% python3 -q
>>> import numpy as np
>>> from numpy import linalg as LA
>>> np.set_printoptions(precision=2, suppress=True, linewidth=200)
>>> rnd = lambda a: np.round(a, 2) + 0
>>> B = np.array([[2, -2, 1, 0, -1, 0, -2, -1],
...     [-2, 1, 1, -1, 1, 2, 1, -2],
...     [1, 2, 1, -1, 2, -1, -1, -1],
...     [1, -2, 2, -2, 1, -2, 0, 2],
...     [0, 1, 1, 1, -1, 2, -2, 1],
...     [0, 1, 1, -2, 0, 2, 1, -2],
...     [0, 0, -2, -2, 2, 0, 0, 2],
...     [2, 0, -2, 1, 2, 2, -1, 0]])
>>> B[-1] = B[0]
>>> W0 = B + 0.1 * np.eye(8)
>>> W0
array([[ 2.1, -2. ,  1. ,  0. , -1. ,  0. , -2. , -1. ],
       [-2. ,  1.1,  1. , -1. ,  1. ,  2. ,  1. , -2. ],
       [ 1. ,  2. ,  1.1, -1. ,  2. , -1. , -1. , -1. ],
       [ 1. , -2. ,  2. , -1.9,  1. , -2. ,  0. ,  2. ],
       [ 0. ,  1. ,  1. ,  1. , -0.9,  2. , -2. ,  1. ],
       [ 0. ,  1. ,  1. , -2. ,  0. ,  2.1,  1. , -2. ],
       [ 0. ,  0. , -2. , -2. ,  2. ,  0. ,  0.1,  2. ],
       [ 2. , -2. ,  1. ,  0. , -1. ,  0. , -2. , -0.9]])
>>> LA.matrix_rank(W0, rtol=0.1)
np.int64(7)
>>> np.argsort(-LA.norm(W0, axis=0).round(6), kind="stable")[:3]
array([7, 1, 5])
>>> LA.cond(W0) > 100
np.True_
>>> f = np.array([3, 4, -2, 2, -4, 5, -5, -4, -3])
>>> m1 = f[np.abs(np.subtract.outer(np.arange(9), np.arange(9)))]
>>> m1
array([[ 3,  4, -2,  2, -4,  5, -5, -4, -3],
       [ 4,  3,  4, -2,  2, -4,  5, -5, -4],
       [-2,  4,  3,  4, -2,  2, -4,  5, -5],
       [ 2, -2,  4,  3,  4, -2,  2, -4,  5],
       [-4,  2, -2,  4,  3,  4, -2,  2, -4],
       [ 5, -4,  2, -2,  4,  3,  4, -2,  2],
       [-5,  5, -4,  2, -2,  4,  3,  4, -2],
       [-4, -5,  5, -4,  2, -2,  4,  3,  4],
       [-3, -4, -5,  5, -4,  2, -2,  4,  3]])
>>> B = m1[0, 0] * m1[1:] - np.outer(m1[1:, 0], m1[0])
>>> B
array([[  0,  -7,  20, -14,  22, -32,  35,   1,   0],
       [  0,  20,   5,  16, -14,  16, -22,   7, -21],
       [  0, -14,  16,   5,  20, -16,  16,  -4,  21],
       [  0,  22, -14,  20,  -7,  32, -26, -10, -24],
       [  0, -32,  16, -16,  32, -16,  37,  14,  21],
       [  0,  35, -22,  16, -26,  37, -16,  -8, -21],
       [  0,   1,   7,  -4, -10,  14,  -8,  -7,   0],
       [  0,   0, -21,  21, -24,  21, -21,   0,   0]])
>>> np.flatnonzero(~B.round(6).any(axis=1))
array([], dtype=int64)
>>> rnd(m1[:, 0] / m1[0, 0])
array([ 1.  ,  1.33, -0.67,  0.67, -1.33,  1.67, -1.67, -1.33, -1.  ])
